>>> import numpy as np
>>> np.set_printoptions(precision=2, suppress=True, linewidth=100, legacy="1.25")
>>> J = np.load("block19.npy")
>>> J
array([[ 1,  1, -1, -1,  1,  1, -1, -1],
       [ 1, -1, -1,  1,  1, -1, -1,  1],
       [ 1,  1,  1,  1, -1, -1, -1, -1],
       [ 1,  1,  1,  1,  1,  1,  1,  1]])
>>> round(float(np.linalg.norm(J)), 2)
5.66
>>> np.linalg.matrix_rank(J)
4
>>> J.shape
(4, 8)
>>> np.abs(J).max()
1
>>> J[:, 8]
Traceback (most recent call last):
  File "<python-input-8>", line 1, in <module>
    J[:, 8]
    ~^^^^^^
IndexError: index 8 is out of bounds for axis 1 with size 8
>>> np.linalg.rank(J)
Traceback (most recent call last):
  File "<python-input-9>", line 1, in <module>
    np.linalg.rank(J)
    ^^^^^^^^^^^^^^
AttributeError: module 'numpy.linalg' has no attribute 'rank'
>>> Y = J / np.sqrt((J ** 2).mean(axis=1, keepdims=True))
>>> np.linalg.matrix_rank(Y) == np.linalg.matrix_rank(J)
True
>>> Y[3]
array([1., 1., 1., 1., 1., 1., 1., 1.])
>>> np.linalg.matrix_rank(J - J.mean(axis=1, keepdims=True))
3
>>> A = np.loadtxt("run17.csv", delimiter=",")
>>> A
array([[ 3.,  2., -1.,  2.,  1.],
       [ 1.,  3.,  2., -1.,  2.],
       [ 2.,  1.,  3.,  2., -1.],
       [-1.,  2.,  1.,  3.,  2.],
       [ 2., -1.,  2.,  1.,  3.]])
>>> A.shape
(5, 5)
>>> np.abs(A).max()
3.0
>>> np.linalg.svd(A, compute_uv=False)
array([7.  , 3.55, 3.55, 3.22, 3.22])
>>> np.round(np.linalg.norm(A), 2)
9.75
>>> np.count_nonzero(A)
25
>>> np.linalg.matrix_rank(A)
5
>>> np.diff(A, axis=0)
array([[-2.,  1.,  3., -3.,  1.],
       [ 1., -2.,  1.,  3., -3.],
       [-3.,  1., -2.,  1.,  3.],
       [ 3., -3.,  1., -2.,  1.]])
>>> A.mean(axis=0)
array([1.4, 1.4, 1.4, 1.4, 1.4])
>>> A @ np.ones(5)
array([7., 7., 7., 7., 7.])
>>> (A @ A)[0]
array([ 9., 14.,  2.,  9., 15.])
>>> np.allclose(A @ A.T, A.T @ A)
True
>>> A @ (-1.0) ** np.arange(5)
array([-1.,  3.,  1., -3.,  7.])
>>> feats = np.loadtxt("sample1.csv", delimiter=",")
>>> feats
array([[-2., -3.,  0.,  1.],
       [ 0., -1.,  0., -2.],
       [ 0.,  1., -4., -3.],
       [ 0.,  0.,  0.,  0.],
       [-1., -1., -3., -2.],
       [-2., -4.,  0., -1.],
       [ 0., -1.,  0., -2.],
       [ 0., -1.,  0., -2.],
       [ 0.,  0.,  0.,  0.],
       [ 0.,  0.,  0.,  0.],
       [ 0., -1.,  0., -2.],
       [-1.,  0., -3.,  0.],
       [ 0.,  1., -4., -3.],
       [ 1.,  0., -1., -5.],
       [-1., -1., -3., -2.],
       [ 0.,  0.,  0.,  0.],
       [-1., -1., -3., -2.],
       [ 0., -1.,  0., -2.],
       [ 0.,  0.,  0.,  0.],
       [-1., -3., -1., -4.],
       [ 0.,  0.,  0.,  0.],
       [-2., -3.,  0.,  1.],
       [ 0.,  0.,  0.,  0.],
       [ 0.,  0.,  0.,  0.],
       [-1., -1., -3., -2.]])
>>> t3 = np.stack([feats, 5 * feats, feats[::-1]])
>>> t3.sum(axis=0)
array([[-13., -19.,  -3.,   4.],
       [  0.,  -6.,   0., -12.],
       [  0.,   6., -24., -18.],
       [ -2.,  -3.,   0.,   1.],
       [ -6.,  -6., -18., -12.],
       [-13., -27.,  -1., -10.],
       [  0.,  -6.,   0., -12.],
       [  0.,  -7.,   0., -14.],
       [ -1.,  -1.,  -3.,  -2.],
       [  0.,   0.,   0.,   0.],
       [ -1.,  -7.,  -3., -14.],
       [ -5.,   0., -19.,  -5.],
       [  0.,   7., -28., -21.],
       [  5.,   0.,  -9., -30.],
       [ -6.,  -7., -18., -14.],
       [  0.,   0.,   0.,   0.],
       [ -6.,  -6., -18., -12.],
       [  0.,  -7.,   0., -14.],
       [  0.,  -1.,   0.,  -2.],
       [ -8., -22.,  -6., -25.],
       [ -1.,  -1.,  -3.,  -2.],
       [-12., -18.,   0.,   6.],
       [  0.,   1.,  -4.,  -3.],
       [  0.,  -1.,   0.,  -2.],
       [ -8.,  -9., -18., -11.]])
>>> t3.shape
(3, 25, 4)
>>> np.linalg.matrix_rank(t3.reshape(3, -1))
2
>>> np.einsum("bij,cij->bc", t3, t3)
array([[ 250., 1250.,   92.],
       [1250., 6250.,  460.],
       [  92.,  460.,  250.]])
>>> cov = np.cov(feats, rowvar=False)
>>> feats.std(axis=0)
array([0.75, 1.23, 1.47, 1.51])
>>> np.round(np.linalg.eigvalsh(cov)[::-1], 2) + 0
array([3.52, 1.84, 1.44, 0.  ])
>>> np.argsort(-feats.std(axis=0).round(6), kind="stable")
array([3, 2, 1, 0])
>>> np.argwhere(np.triu(np.abs(np.corrcoef(feats.T)) > 0.8, 1))
array([], shape=(0, 2), dtype=int64)
>>> np.median(feats, axis=0)
array([ 0., -1.,  0., -2.])
>>> W2 = feats[[16, 3]].astype(float)
>>> for _ in range(4):
...     z = np.linalg.norm(feats[:, None] - W2, axis=-1).argmin(axis=1)
...     W2 = np.array([feats[z == j].mean(axis=0) for j in range(2)])
... 
>>> z
array([1, 1, 0, 1, 0, 1, 1, 1, 1, 1, 1, 0, 0, 0, 0, 1, 0, 1, 1, 0, 1, 1, 1, 1, 0])
>>> W2[1] - W2[0]
array([ 0.18, -0.38,  2.78,  1.99])
>>> np.abs(W2[1] - W2[0]).argmax()
2
>>> np.bincount(z)
array([ 9, 16])
>>> w1 = np.array([[2, -5, -9, 1], [5, 8, -8, 7], [-4, -9, 3, 3], [4, 4, -7, 8]])
>>> b = np.array([1, 4, 0, 2])
>>> act = np.maximum(feats @ w1 + b, 0)
>>> np.linalg.matrix_rank(act)
4
>>> W2 = np.array([[0, -3, -1], [2, -2, -3], [1, 2, 2], [-3, -2, -2]])
>>> act @ W2
array([[  35.,   70.,   70.],
       [  22.,   44.,   44.],
       [  73., -100., -116.],
       [   2.,  -15.,  -17.],
       [  62.,    4.,  -16.],
       [  57.,  114.,  114.],
       [  22.,   44.,   44.],
       [  22.,   44.,   44.],
       [   2.,  -15.,  -17.],
       [   2.,  -15.,  -17.],
       [  22.,   44.,   44.],
       [  72., -105., -119.],
       [  73., -100., -116.],
       [  23.,   46.,   46.],
       [  62.,    4.,  -16.],
       [   2.,  -15.,  -17.],
       [  62.,    4.,  -16.],
       [  22.,   44.,   44.],
       [   2.,  -15.,  -17.],
       [  58.,  116.,  116.],
       [   2.,  -15.,  -17.],
       [  35.,   70.,   70.],
       [   2.,  -15.,  -17.],
       [   2.,  -15.,  -17.],
       [  62.,    4.,  -16.]])
>>> w1 @ W2
array([[-22, -16,  -7],
       [-13, -61, -59],
       [-24,  30,  31],
       [-23, -50, -46]])
>>> P = feats @ np.linalg.solve(feats.T @ feats, feats.T)
>>> np.round(P @ feats[:, 0], 2) + 0
array([-2.,  0.,  0.,  0., -1., -2.,  0.,  0.,  0.,  0.,  0., -1.,  0.,  1., -1.,  0., -1.,  0.,
        0., -1.,  0., -2.,  0.,  0., -1.])
>>> np.allclose(P @ P, P)
True
>>> np.round(np.linalg.eigvalsh(P), 2) + 0
array([0., 0., 0., 0., 0., 0., 0., 0., 0., 0., 0., 0., 0., 0., 0., 0., 0., 0., 0., 0., 0., 1., 1.,
       1., 1.])
>>> W2 = np.array([[3, 4, 2, 0, 0, 3],
...     [4, 4, 3, 4, 4, 3],
...     [0, 0, 2, 1, 0, 5],
...     [2, 4, 5, 2, 4, 5],
...     [2, 5, 2, 3, 4, 3],
...     [2, 3, 1, 4, 3, 1]])
>>> rng = np.random.default_rng(267960)
>>> M = (rng.random((12, 6)) < 0.25) @ W2
>>> M
array([[ 0,  0,  0,  0,  0,  0],
       [ 3,  4,  2,  0,  0,  3],
       [ 0,  0,  2,  1,  0,  5],
       [ 0,  0,  0,  0,  0,  0],
       [ 0,  0,  0,  0,  0,  0],
       [11, 17, 12,  9, 12, 14],
       [ 3,  4,  4,  1,  0,  8],
       [ 2,  4,  5,  2,  4,  5],
       [ 3,  4,  4,  1,  0,  8],
       [ 0,  0,  0,  0,  0,  0],
       [ 0,  0,  0,  0,  0,  0],
       [ 3,  4,  2,  0,  0,  3]])
>>> dist = np.linalg.norm(M[:, None] - M[None], axis=-1)
>>> dist[:5, :5]
array([[0.  , 6.16, 5.48, 0.  , 0.  ],
       [6.16, 0.  , 5.48, 6.16, 6.16],
       [5.48, 5.48, 0.  , 5.48, 5.48],
       [0.  , 6.16, 5.48, 0.  , 0.  ],
       [0.  , 6.16, 5.48, 0.  , 0.  ]])
>>> dist[5].round(6).argsort(kind="stable")[:4]
array([5, 7, 6, 8])
>>> np.flatnonzero(dist[5] < dist.mean() / 2)
array([5])
>>> dist.shape
(12, 12)
>>> np.linalg.norm(M - M.mean(axis=0), axis=1)
array([ 6.19,  2.42,  4.17,  6.19,  6.19, 25.31,  4.78,  3.98,  4.78,  6.19,  6.19,  2.42])
>>> np.linalg.matrix_rank(dist ** 2)
6
>>> (dist + 1e9 * np.eye(12)).round(6).argmin(axis=1)
array([ 3, 11,  0,  0,  0,  7,  8,  6,  6,  0,  0,  1])
>>> dist[5]
array([31.22, 26.06, 28.27, 31.22, 31.22,  0.  , 23.26, 22.2 , 23.26, 31.22, 31.22, 26.06])
